$ python3 -q
>>> import numpy as np
>>> np.set_printoptions(precision=1, suppress=True, linewidth=120, sign=" ")
>>> feats = np.load("sample17.npy")
>>> feats
array([[  4.,   9.,  -7.],
       [  9.,  84., -63.],
       [ -7., -63.,  52.]])
>>> other = np.linalg.inv(feats)
>>> round(np.linalg.cond(feats), 1)
np.float64(44.7)
>>> cov = feats.T @ feats
>>> np.trace(cov), (feats ** 2).sum()
(np.float64(17974.0), np.float64(17974.0))
>>> np.linalg.eigvalsh(cov)[::-1]
array([ 17956.,      9.,      9.])
>>> np.diag(cov)
array([   146.,  11106.,   6722.])
>>> np.linalg.svd(feats, compute_uv=False) ** 2
array([ 17956.,      9.,      9.])
>>> F = np.maximum(np.array([[-5, 1, -2],
...     [-6, -5, 4],
...     [-3, 4, 1],
...     [-4, -8, -9],
...     [7, 5, 8],
...     [8, 3, 8],
...     [7, 9, 0],
...     [1, 5, 8],
...     [-4, 0, 7],
...     [3, -1, 8],
...     [1, -8, -7],
...     [0, -6, 8],
...     [-3, 7, 9],
...     [-6, -6, 0],
...     [2, 8, -8],
...     [3, 0, 9],
...     [-2, -3, -1],
...     [5, -8, 5]]) @ np.array([[1, 9, 2, 2], [7, 5, 4, 3], [6, 6, 1, 8]]) + np.array([-3, 1, -3, -3]), 0)
>>> F
array([[   0,    0,    0,    0],
       [   0,    0,    0,    2],
       [  28,    0,    8,   11],
       [   0,    0,    0,    0],
       [  87,  137,   39,   90],
       [  74,  136,   33,   86],
       [  67,  109,   47,   38],
       [  81,   83,   27,   78],
       [  35,    7,    0,   45],
       [  41,   71,    7,   64],
       [   0,    0,    0,    0],
       [   3,   19,    0,   43],
       [  97,   63,   28,   84],
       [   0,    0,    0,    0],
       [   7,   11,   25,    0],
       [  54,   82,   12,   75],
       [   0,    0,    0,    0],
       [   0,   36,    0,   23]])
>>> # rows 0 and 3 are equal
>>> other = np.c_[F[:, :2] @ np.array([[3, 3], [-3, 3]]), np.array([-3, 1, 3, 1, 0, 0, 2, -1, -2, -3, 2, -3, 2, -2, 0, 1, 1, 0])]
>>> other
array([[   0,    0,   -3],
       [   0,    0,    1],
       [  84,   84,    3],
       [   0,    0,    1],
       [-150,  672,    0],
       [-186,  630,    0],
       [-126,  528,    2],
       [  -6,  492,   -1],
       [  84,  126,   -2],
       [ -90,  336,   -3],
       [   0,    0,    2],
       [ -48,   66,   -3],
       [ 102,  480,    2],
       [   0,    0,   -2],
       [ -12,   54,    0],
       [ -84,  408,    1],
       [   0,    0,    1],
       [-108,  108,    0]])
>>> np.round(np.linalg.lstsq(F, other[:, 0])[0], 1) + 0
array([ 3., -3.,  0.,  0.])
>>> other = np.array([[-5, -7], [-7, 8], [4, 9]])
>>> A = np.kron(np.eye(3, dtype=int), other)
>>> A
array([[-5, -7,  0,  0,  0,  0],
       [-7,  8,  0,  0,  0,  0],
       [ 4,  9,  0,  0,  0,  0],
       [ 0,  0, -5, -7,  0,  0],
       [ 0,  0, -7,  8,  0,  0],
       [ 0,  0,  4,  9,  0,  0],
       [ 0,  0,  0,  0, -5, -7],
       [ 0,  0,  0,  0, -7,  8],
       [ 0,  0,  0,  0,  4,  9]])
>>> vec = np.array([-1, -5, -4, 1, 1, 1])
>>> np.einsum("ij,j->i", A, vec)
array([ 40, -33, -49,  13,  36,  -7, -12,   1,  13])
>>> (A @ vec).argmax()
np.int64(0)
>>> A @ np.ones(6)
array([-12.,   1.,  13., -12.,   1.,  13., -12.,   1.,  13.])
>>> A @ (2 * vec)
array([ 80, -66, -98,  26,  72, -14, -24,   2,  26])
>>> other = np.array([[-2, 2, -4],
...     [5, 2, -2],
...     [-3, 4, 0],
...     [5, 5, -2],
...     [-3, -2, -1],
...     [-2, -5, -5]])
>>> np.einsum("ik,kj->ij", A, other)
array([[-25, -24,  34],
       [ 54,   2,  12],
       [ 37,  26, -34],
       [-20, -55,  14],
       [ 61,  12, -16],
       [ 33,  61, -18],
       [ 29,  45,  40],
       [  5, -26, -33],
       [-30, -53, -49]])
>>> other.T @ A.T
array([[-25,  54,  37, -20,  61,  33,  29,   5, -30],
       [-24,   2,  26, -55,  12,  61,  45, -26, -53],
       [ 34,  12, -34,  14, -16, -18,  40, -33, -49]])
>>> np.linalg.matrix_rank(A @ other)
np.int64(3)
>>> np.vstack([A, other.T]).shape
(12, 6)
>>> np.einsum("ik,kj->ji", A, other)
array([[-25,  54,  37, -20,  61,  33,  29,   5, -30],
       [-24,   2,  26, -55,  12,  61,  45, -26, -53],
       [ 34,  12, -34,  14, -16, -18,  40, -33, -49]])
>>> hat = A @ np.linalg.solve(A.T @ A, A.T)
>>> np.allclose(hat @ hat, hat)
True
>>> np.diag(hat)
array([ 0.5,  1. ,  0.5,  0.5,  1. ,  0.5,  0.5,  1. ,  0.5])
>>> np.round(np.linalg.eigvalsh(hat), 1) + 0
array([ 0.,  0.,  0.,  1.,  1.,  1.,  1.,  1.,  1.])
>>> hat
array([[ 0.5,  0.1, -0.5,  0. ,  0. ,  0. ,  0. ,  0. ,  0. ],
       [ 0.1,  1. ,  0.1,  0. ,  0. ,  0. ,  0. ,  0. ,  0. ],
       [-0.5,  0.1,  0.5,  0. ,  0. ,  0. ,  0. ,  0. ,  0. ],
       [ 0. ,  0. ,  0. ,  0.5,  0.1, -0.5,  0. ,  0. ,  0. ],
       [ 0. ,  0. ,  0. ,  0.1,  1. ,  0.1,  0. ,  0. ,  0. ],
       [ 0. ,  0. ,  0. , -0.5,  0.1,  0.5,  0. ,  0. ,  0. ],
       [ 0. ,  0. ,  0. ,  0. ,  0. ,  0. ,  0.5,  0.1, -0.5],
       [ 0. ,  0. ,  0. ,  0. ,  0. ,  0. ,  0.1,  1. ,  0.1],
       [ 0. ,  0. ,  0. ,  0. ,  0. ,  0. , -0.5,  0.1,  0.5]])
>>> X = np.load("data.npy")
>>> X
array([[ -0.1,   0. ,  -0.5,   0.5],
       [  0.1,   2. ,   1.5,   0.5],
       [  0.1, -18. ,   0.7,   0.1],
       [ -1.3,   3. ,   0.3,   1.5],
       [  1.5,  -4. ,   0. ,   0.1]])
>>> Q, r_ = np.linalg.qr(X)
>>> np.round(Q @ r_, 1) + 0
array([[ -0.1,   0. ,  -0.5,   0.5],
       [  0.1,   2. ,   1.5,   0.5],
       [  0.1, -18. ,   0.7,   0.1],
       [ -1.3,   3. ,   0.3,   1.5],
       [  1.5,  -4. ,   0. ,   0.1]])
>>> round(float(np.trace(Q @ Q.T)), 1)
4.0
>>> Q.shape, r_.shape
((5, 4), (4, 4))
>>> round(float(abs(r_[0, 0])), 1), round(float(np.linalg.norm(X[:, 0])), 1)
(2.0, 2.0)
>>> np.round(Q.T @ Q, 1) + 0
array([[ 1.,  0.,  0.,  0.],
       [ 0.,  1.,  0.,  0.],
       [ 0.,  0.,  1.,  0.],
       [ 0.,  0.,  0.,  1.]])
>>> r_
array([[  2. ,  -5.8,  -0.1,  -0.9],
       [  0. , -17.9,   0.5,   0.1],
       [  0. ,   0. ,  -1.7,  -0.5],
       [  0. ,   0. ,   0. ,  -1.3]])
>>> M = np.loadtxt("arr.csv", delimiter=",")
>>> M
array([[-6., -2., -4.,  0.],
       [-2.,  0.,  0., -4.],
       [-4.,  0., -4.,  1.],
       [ 0., -4.,  1., -2.]])
>>> np.linalg.eigvals(M)
array([-9.4,  3.4, -0.5, -5.5])
>>> np.poly(M)
array([   1.,   12.,    7., -174.,  -92.])
>>> round(float(np.linalg.eigvals(M).sum().real), 1)
-12.0
>>> other = M / np.sqrt((M ** 2).mean(axis=1, keepdims=True))
>>> M - M.mean(axis=1, keepdims=True)
array([[-3. ,  1. , -1. ,  3. ],
       [-0.5,  1.5,  1.5, -2.5],
       [-2.2,  1.8, -2.2,  2.8],
       [ 1.2, -2.8,  2.2, -0.8]])
>>> np.linalg.matrix_rank(other) == np.linalg.matrix_rank(M)
np.True_
>>> arr = np.loadtxt("x.csv", delimiter=",")
>>> arr
array([[ -5.7, -13.2,  -5.5,   4.9],
       [ -3.2,  -7.7,  -3.3,   2.8],
       [  4.8,  11.3,   4.9,  -4.1],
       [  1.6,   3.7,   1.7,  -1.5],
       [ -0.1,   0.1,   0.1,   0.1],
       [  5.6,  13.4,   5.7,  -4.8],
       [  7.2,  17. ,   7.3,  -6.2],
       [ -5.7, -13.6,  -5.6,   5. ],
       [  2.4,   5.5,   2.4,  -2.3],
       [ -3.1,  -7.8,  -3.2,   2.6],
       [ -3.5,  -7.5,  -3.3,   2.7],
       [  7.3,  17.1,   7.1,  -6.5],
       [ -4.8, -11.2,  -4.8,   4.3],
       [ -1.6,  -3.9,  -1.8,   1.4],
       [ -0.8,  -1.9,  -0.8,   0.7],
       [ -4.9, -11.4,  -4.8,   4.2],
       [ -3.1,  -7.7,  -3.1,   2.8],
       [  4. ,   9.5,   4.1,  -3.6],
       [ -0.8,  -1.8,  -0.8,   0.9],
       [ -4.8, -11.5,  -4.8,   4.2],
       [  0.8,   2. ,   0.7,  -0.6]])
>>> cen = arr - arr.mean(axis=0)
>>> U, s, VT = np.linalg.svd(cen, full_matrices=False)
>>> np.searchsorted(np.cumsum(s ** 2) / (s ** 2).sum(), 0.9) + 1
np.int64(1)
>>> np.round(s ** 2 / (s ** 2).sum(), 1) + 0
array([ 1.,  0.,  0.,  0.])
>>> np.round(cen.mean(axis=0), 1) + 0
array([ 0.,  0.,  0.,  0.])
>>> round((s ** 2).sum() ** 2 / (s ** 4).sum(), 1)
np.float64(1.0)
>>> (np.sign(U[:, 0]) == np.sign(U[0, 0])).astype(int)
array([ 1,  1,  0,  0,  0,  0,  0,  1,  0,  1,  1,  0,  1,  1,  1,  1,  1,  0,  1,  1,  0])
>>> np.abs(U[:, 0]).argmax()
np.int64(11)
>>> s
array([ 54.9,   0.6,   0.4,   0.3])
>>> J = np.load("dump.npy")
>>> J
array([[ 7,  7,  7,  7],
       [ 8,  5,  8,  5],
       [ 7,  7,  7,  7],
       [ 8,  5,  8,  5]])
>>> # column 2 repeats column 0
>>> rng = np.random.default_rng(8954)
>>> idx = rng.permutation(4)
>>> idx
array([ 2,  0,  1,  3])
>>> other = J[idx][:, idx]
>>> other
array([[ 7,  7,  7,  7],
       [ 7,  7,  7,  7],
       [ 8,  8,  5,  5],
       [ 8,  8,  5,  5]])
>>> np.round(np.sort(np.abs(np.linalg.eigvals(other))), 1) + 0
array([  0. ,   0. ,   3.1,  27.1])
>>> mat = np.load("m.npy")
>>> mat
array([[ 2,  0,  2,  0],
       [ 1,  2,  1,  2],
       [ 2,  0,  2,  0],
       [ 1,  2,  1,  2]])
>>> # rank 2
>>> u, r1 = mat[3], mat[2]
>>> u @ u
np.int64(10)
>>> pr = (u @ r1) / (u @ u) * u
>>> (r1 - pr) @ u
np.float64(0.0)
>>> r1 - pr
array([ 1.6, -0.8,  1.6, -0.8])
>>> np.linalg.matrix_rank(np.outer(u, r1))
np.int64(1)
>>> pr
array([ 0.4,  0.8,  0.4,  0.8])
>>> np.outer(u, r1)
array([[ 2,  0,  2,  0],
       [ 4,  0,  4,  0],
       [ 2,  0,  2,  0],
       [ 4,  0,  4,  0]])
>>> U, s, VT = np.linalg.svd(mat)
>>> V = VT[:(s > 1e-8).sum()]
>>> vec = mat[0] + 2 * mat[2] + rng.integers(2) * np.eye(4)[1]
>>> vec
array([ 6.,  0.,  6.,  0.])
>>> np.linalg.matrix_rank(np.vstack([mat, vec]))
np.int64(2)
>>> hat = np.triu(np.array([[5, 0, -3, 2], [-2, -3, 2, 0], [-3, 3, -2, -1], [-3, 3, -3, 4]]), 1) + np.eye(4)
>>> other = hat @ mat @ np.linalg.inv(hat)
>>> other
array([[ -2.,   4., -16.,  -8.],
       [  5.,   2.,  16.,   8.],
       [  1.,  -2.,   8.,   4.],
       [  1.,   2.,   0.,   0.]])
>>> np.round(np.poly(other), 1) + 0
array([ 1., -8., 16.,  0.,  0.])
>>> hat @ mat - mat @ hat
array([[-4.,  4.,  2.,  2.],
       [ 4.,  0.,  3., -1.],
       [-1., -2.,  5., -4.],
       [ 0.,  0., -1., -1.]])
>>> np.trace(other), np.trace(mat)
(np.float64(8.0), np.int64(8))
